$ python -q
>>> import numpy as np
>>> np.set_printoptions(precision=3, suppress=True, linewidth=160, sign=" ")
>>> E = np.loadtxt("m.csv", delimiter=",")
>>> E
array([[ 14.384,  -1.9  , -28.758, -40.028, -25.435],
       [ 13.843,  -2.023, -27.868, -38.916, -24.652],
       [  7.772,  -3.075, -17.405, -25.605, -15.405],
       [  6.849,  -3.157, -15.709, -23.393, -13.897],
       [  5.774,  -3.21 , -13.679, -20.716, -12.088],
       [  5.656,  -3.213, -13.451, -20.414, -11.885],
       [  3.43 ,  -3.082,  -8.94 , -14.307,  -7.845],
       [  3.034,  -3.007,  -8.075, -13.105,  -7.067],
       [  0.626,  -1.376,  -1.627,  -3.378,  -1.252],
       [  0.068,  -0.043,  -0.039,  -0.116,  -0.004],
       [ -0.682,  -0.052,   0.176,   0.47 ,  -0.102],
       [ -1.282,  -0.326,   0.293,   0.627,  -0.184],
       [ -2.074,  -0.78 ,   0.477,   0.777,  -0.24 ],
       [ -4.114,  -2.116,   1.092,   1.159,  -0.189],
       [-12.571,  -8.132,   4.769,   3.518,   1.394],
       [-15.361, -10.145,   6.197,   4.503,   2.164],
       [-22.159, -15.048,   9.931,   7.184,   4.329],
       [-26.802, -18.387,  12.636,   9.191,   5.978],
       [-33.375, -23.099,  16.623,  12.221,   8.488]])
>>> dist = np.linalg.norm(E[:, None] - E[None], axis=-1)
>>> dist.shape
(19, 19)
>>> np.linalg.matrix_rank(dist ** 2)
np.int64(5)
>>> (dist + 1e9 * np.eye(19)).round(6).argmin(axis=1)
array([  1,   0,   3,   2,   5,   4,   7,   6,   9,  10,  11,  10,  11,  12,  15,  14,  17,  16,  17])
>>> np.flatnonzero(dist[4] < dist.mean() / 2)
array([ 2,  3,  4,  5,  6,  7])
>>> dist.mean(axis=1).argmax()
np.int64(18)
>>> np.unravel_index(dist.round(6).argmax(), dist.shape)
(np.int64(0), np.int64(18))
>>> Xs = E - E.mean(axis=0)
>>> U, sigma, Vh = np.linalg.svd(Xs, full_matrices=False)
>>> sigma.round(3) + 0
array([ 109.656,   32.452,    3.478,    0.   ,    0.   ])
>>> np.linalg.matrix_rank(Xs)
np.int64(3)
>>> np.abs(Vh[0]).argmax()
np.int64(3)
>>> np.round(Xs.mean(axis=0), 3) + 0
array([ 0.,  0.,  0.,  0.,  0.])
>>> np.argsort(-np.linalg.norm(E, axis=0).round(6), kind="stable")[:3]
array([ 3,  0,  2])
>>> np.linalg.matrix_rank(E, rtol=0.1)
np.int64(2)
>>> np.round(np.linalg.svd(E, compute_uv=False), 3) + 0
array([ 114.313,   54.344,    3.504,    0.   ,    0.   ])
>>> np.linalg.matrix_rank(E)
np.int64(3)
>>> np.count_nonzero(E)
np.int64(95)
>>> np.unravel_index(np.abs(E).argmax(), E.shape)
(np.int64(0), np.int64(3))
>>> W0 = np.load("data.npy")
>>> W0
array([[ 2,  0,  0,  0,  0,  0,  0],
       [ 2,  2,  0,  0,  0,  0,  0],
       [ 1,  0,  2,  0,  0,  0,  0],
       [ 2, -2,  0,  1,  0,  0,  0],
       [ 2,  1,  0,  0, -2,  0,  0],
       [ 2, -2,  0, -1,  0,  1,  0],
       [-1,  0,  2, -2,  0, -1,  0]])
>>> np.sort(np.linalg.eigvals(W0))
array([-2.,  0.,  1.,  1.,  2.,  2.,  2.])
>>> np.prod(np.diag(W0)), round(float(np.linalg.det(W0)), 3)
(np.int64(0), 0.0)
>>> X = np.load("arr.npy")
>>> X
array([[-1,  0, -1,  0],
       [ 0, -1,  0, -1],
       [ 2,  0, -1,  0],
       [ 0,  2,  0, -1]])
>>> x = np.array([8, 3, 9, -2])
>>> h = np.maximum(X @ x, 0)
>>> np.maximum(X @ (3 * x), 0)
array([  0,   0,  21,  24])
>>> (X != 0).astype(int)
array([[ 1,  0,  1,  0],
       [ 0,  1,  0,  1],
       [ 1,  0,  1,  0],
       [ 0,  1,  0,  1]])
>>> X @ X
array([[-1,  0,  2,  0],
       [ 0, -1,  0,  2],
       [-4,  0, -1,  0],
       [ 0, -4,  0, -1]])
>>> B = np.array([[0]])
>>> W2 = np.array([[-9, -3, -2, -7, -7, 4, 9, 7, 6],
...     [-4, 6, -2, 4, -8, -5, -9, 7, -3],
...     [8, -1, 1, -7, 9, -5, 8, 1, 6],
...     [7, 8, 1, -6, 2, 7, -4, 3, 9],
...     [1, 2, -3, 5, -1, -1, -4, 6, -2],
...     [-9, -1, -4, -5, -6, 8, 5, 0, 8],
...     [-8, 9, 5, 4, -1, -4, 9, 5, 7],
...     [9, -3, -7, -9, -1, -3, 5, 6, 6],
...     [5, -9, 8, -2, 0, 0, 5, 7, 9]])
>>> F = np.block([[B, np.array([[-2, 1, 0, 1, -2, 2, 3, 1, -2]])], [np.zeros((9, 1)), W2]])
>>> F
array([[ 0., -2.,  1.,  0.,  1., -2.,  2.,  3.,  1., -2.],
       [ 0., -9., -3., -2., -7., -7.,  4.,  9.,  7.,  6.],
       [ 0., -4.,  6., -2.,  4., -8., -5., -9.,  7., -3.],
       [ 0.,  8., -1.,  1., -7.,  9., -5.,  8.,  1.,  6.],
       [ 0.,  7.,  8.,  1., -6.,  2.,  7., -4.,  3.,  9.],
       [ 0.,  1.,  2., -3.,  5., -1., -1., -4.,  6., -2.],
       [ 0., -9., -1., -4., -5., -6.,  8.,  5.,  0.,  8.],
       [ 0., -8.,  9.,  5.,  4., -1., -4.,  9.,  5.,  7.],
       [ 0.,  9., -3., -7., -9., -1., -3.,  5.,  6.,  6.],
       [ 0.,  5., -9.,  8., -2.,  0.,  0.,  5.,  7.,  9.]])
>>> G = F.T @ F
>>> (F @ F.T).shape
(10, 10)
>>> np.linalg.svd(F, compute_uv=False) ** 2
array([ 954.049,  686.039,  336.391,  317.759,  241.576,  161.629,   30.301,   17.994,   10.263,    0.   ])
>>> rng = np.random.default_rng(54745)
>>> lab = rng.permutation(10)
>>> lab
array([ 0,  7,  8,  9,  1,  3,  5,  4,  6,  2])
>>> B = F[lab][:, lab]
>>> np.diag(B)
array([ 0.,  9.,  6.,  9., -9.,  1., -1., -6.,  8.,  6.])
>>> np.round(F @ np.linalg.pinv(F) @ F, 3) + 0
array([[ 0., -2.,  1.,  0.,  1., -2.,  2.,  3.,  1., -2.],
       [ 0., -9., -3., -2., -7., -7.,  4.,  9.,  7.,  6.],
       [ 0., -4.,  6., -2.,  4., -8., -5., -9.,  7., -3.],
       [ 0.,  8., -1.,  1., -7.,  9., -5.,  8.,  1.,  6.],
       [ 0.,  7.,  8.,  1., -6.,  2.,  7., -4.,  3.,  9.],
       [ 0.,  1.,  2., -3.,  5., -1., -1., -4.,  6., -2.],
       [ 0., -9., -1., -4., -5., -6.,  8.,  5.,  0.,  8.],
       [ 0., -8.,  9.,  5.,  4., -1., -4.,  9.,  5.,  7.],
       [ 0.,  9., -3., -7., -9., -1., -3.,  5.,  6.,  6.],
       [ 0.,  5., -9.,  8., -2.,  0.,  0.,  5.,  7.,  9.]])
>>> np.round(np.trace(np.linalg.pinv(F) @ F), 3)
np.float64(9.0)
>>> np.abs(np.diag(np.linalg.qr(F)[1])) > 1e-9
array([False,  True,  True,  True,  True,  True,  True,  True,  True,  True])
>>> np.unique(F.round(6), axis=0).shape
(10, 10)
>>> np.allclose(F[:-1].T @ np.linalg.lstsq(F[:-1].T, F[-1])[0], F[-1])
True
>>> B = F + rng.integers(-2, 3, (10, 9)) @ rng.integers(-2, 3, (9, 10))
>>> B
array([[ -1.,  -1.,   3.,  -1.,  -5., -14.,   8.,   4.,   2.,  -6.],
       [  3.,   0., -11.,  -3.,  -9., -10.,  -4.,   5.,   8.,   9.],
       [ -2.,  -4.,   5., -18.,  -1., -12., -13.,  -8.,   8.,   6.],
       [  0.,   3.,   1.,   9.,   3.,   3.,   3.,   5.,  -1.,  -1.],
       [  5.,   3.,   5., -13.,  -9.,  -8.,  10.,  -6.,   1.,   4.],
       [ 10.,   1., -11.,  -6.,  10.,   0., -13.,   3.,  11.,  -4.],
       [ -7., -14.,   6., -16., -14.,  -9.,   8.,   4.,   3.,  17.],
       [ -1., -13.,  10.,  -6.,   0.,  -1., -11.,  12.,  10.,  16.],
       [  8.,   5., -11.,  -8.,  -3.,   1.,  -9.,  10.,  12.,   8.],
       [ -4.,  -4.,  -6.,  14.,  15.,   5.,  -5.,   8.,   7.,  11.]])
>>> np.abs(B - F).sum(axis=1)
array([ 35.,  42.,  47.,  51.,  51.,  58.,  56.,  46.,  48.,  54.])
>>> np.round(np.linalg.svd(B - F, compute_uv=False), 3) + 0
array([ 37.966,  32.665,  25.035,  20.41 ,  10.701,   8.937,   5.478,   2.242,   0.874,   0.   ])
>>> B - F
array([[ -1.,   1.,   2.,  -1.,  -6., -12.,   6.,   1.,   1.,  -4.],
       [  3.,   9.,  -8.,  -1.,  -2.,  -3.,  -8.,  -4.,   1.,   3.],
       [ -2.,   0.,  -1., -16.,  -5.,  -4.,  -8.,   1.,   1.,   9.],
       [  0.,  -5.,   2.,   8.,  10.,  -6.,   8.,  -3.,  -2.,  -7.],
       [  5.,  -4.,  -3., -14.,  -3., -10.,   3.,  -2.,  -2.,  -5.],
       [ 10.,   0., -13.,  -3.,   5.,   1., -12.,   7.,   5.,  -2.],
       [ -7.,  -5.,   7., -12.,  -9.,  -3.,   0.,  -1.,   3.,   9.],
       [ -1.,  -5.,   1., -11.,  -4.,   0.,  -7.,   3.,   5.,   9.],
       [  8.,  -4.,  -8.,  -1.,   6.,   2.,  -6.,   5.,   6.,   2.],
       [ -4.,  -9.,   3.,   6.,  17.,   5.,  -5.,   3.,   0.,   2.]])
